$ python -q
>>> import numpy as np
>>> np.set_printoptions(precision=2, suppress=True, linewidth=200)
>>> cent = np.array([[-2, -1, 2, 2, -2, 0, -2, 0, 1, 1, -2, -2, 2]])
>>> rng = np.random.default_rng(20)
>>> X = rng.normal(size=(28, 1)) @ cent + np.array([-2, -1, -1, 0, 0, 0, -2, 1, -2, 2, -1, 0, 2])
>>> print(X.round(2) + 0)
[[-1.28 -0.64 -1.72 -0.72  0.72  0.   -1.28  1.   -2.36  1.64 -0.28  0.72  1.28]
 [-4.41 -2.2   1.41  2.41 -2.41  0.   -4.41  1.   -0.8   3.2  -3.41 -2.41  4.41]
 [-4.79 -2.4   1.79  2.79 -2.79  0.   -4.79  1.   -0.6   3.4  -3.79 -2.79  4.79]
 [-2.63 -1.32 -0.37  0.63 -0.63  0.   -2.63  1.   -1.68  2.32 -1.63 -0.63  2.63]
 [-2.83 -1.41 -0.17  0.83 -0.83  0.   -2.83  1.   -1.59  2.41 -1.83 -0.83  2.83]
 [-1.02 -0.51 -1.98 -0.98  0.98  0.   -1.02  1.   -2.49  1.51 -0.02  0.98  1.02]
 [-0.17 -0.09 -2.83 -1.83  1.83  0.   -0.17  1.   -2.91  1.09  0.83  1.83  0.17]
 [-0.2  -0.1  -2.8  -1.8   1.8   0.   -0.2   1.   -2.9   1.1   0.8   1.8   0.2 ]
 [ 0.    0.   -3.   -2.    2.    0.    0.    1.   -3.    1.    1.    2.    0.  ]
 [-3.86 -1.93  0.86  1.86 -1.86  0.   -3.86  1.   -1.07  2.93 -2.86 -1.86  3.86]
 [-1.89 -0.94 -1.11 -0.11  0.11  0.   -1.89  1.   -2.06  1.94 -0.89  0.11  1.89]
 [-2.26 -1.13 -0.74  0.26 -0.26  0.   -2.26  1.   -1.87  2.13 -1.26 -0.26  2.26]
 [-0.72 -0.36 -2.28 -1.28  1.28  0.   -0.72  1.   -2.64  1.36  0.28  1.28  0.72]
 [ 0.18  0.09 -3.18 -2.18  2.18  0.    0.18  1.   -3.09  0.91  1.18  2.18 -0.18]
 [ 0.4   0.2  -3.4  -2.4   2.4   0.    0.4   1.   -3.2   0.8   1.4   2.4  -0.4 ]
 [-0.32 -0.16 -2.68 -1.68  1.68  0.   -0.32  1.   -2.84  1.16  0.68  1.68  0.32]
 [-3.2  -1.6   0.2   1.2  -1.2   0.   -3.2   1.   -1.4   2.6  -2.2  -1.2   3.2 ]
 [-2.04 -1.02 -0.96  0.04 -0.04  0.   -2.04  1.   -1.98  2.02 -1.04 -0.04  2.04]
 [-1.09 -0.54 -1.91 -0.91  0.91  0.   -1.09  1.   -2.46  1.54 -0.09  0.91  1.09]
 [-1.52 -0.76 -1.48 -0.48  0.48  0.   -1.52  1.   -2.24  1.76 -0.52  0.48  1.52]
 [ 0.85  0.43 -3.85 -2.85  2.85  0.    0.85  1.   -3.43  0.57  1.85  2.85 -0.85]
 [-4.46 -2.23  1.46  2.46 -2.46  0.   -4.46  1.   -0.77  3.23 -3.46 -2.46  4.46]
 [ 0.43  0.22 -3.43 -2.43  2.43  0.    0.43  1.   -3.22  0.78  1.43  2.43 -0.43]
 [-2.08 -1.04 -0.92  0.08 -0.08  0.   -2.08  1.   -1.96  2.04 -1.08 -0.08  2.08]
 [-6.27 -3.14  3.27  4.27 -4.27  0.   -6.27  1.    0.14  4.14 -5.27 -4.27  6.27]
 [ 3.1   1.55 -6.1  -5.1   5.1   0.    3.1   1.   -4.55 -0.55  4.1   5.1  -3.1 ]
 [ 0.81  0.41 -3.81 -2.81  2.81  0.    0.81  1.   -3.41  0.59  1.81  2.81 -0.81]
 [-0.55 -0.28 -2.45 -1.45  1.45  0.   -0.55  1.   -2.72  1.28  0.45  1.45  0.55]]
>>> # column 6 repeats column 0
>>> W1 = np.array([[1, 3, 2],
...     [3, 3, 3],
...     [2, 3, 1],
...     [1, 1, 0],
...     [1, 3, 3],
...     [1, 3, 0],
...     [1, 3, 2],
...     [0, 1, 1],
...     [0, 1, 0],
...     [0, 3, 0],
...     [1, 2, 0],
...     [1, 1, 3],
...     [2, 3, 3]])
>>> coef = np.array([3, 1, -2])
>>> hid = np.maximum(X @ W1 + coef, 0)
>>> print((hid > 0).mean(axis=0))
[0.21 0.32 0.46]
>>> cent = np.array([[1, 5], [9, 9], [3, 4]])
>>> print((hid @ cent).round(6).argmax(axis=1))
[0 0 0 0 0 1 1 1 1 0 0 0 1 1 1 1 0 0 0 0 1 0 1 0 0 1 1 1]
>>> print(W1 @ cent)
[[34 40]
 [39 54]
 [32 41]
 [10 14]
 [37 44]
 [28 32]
 [34 40]
 [12 13]
 [ 9  9]
 [27 27]
 [19 23]
 [19 26]
 [38 49]]
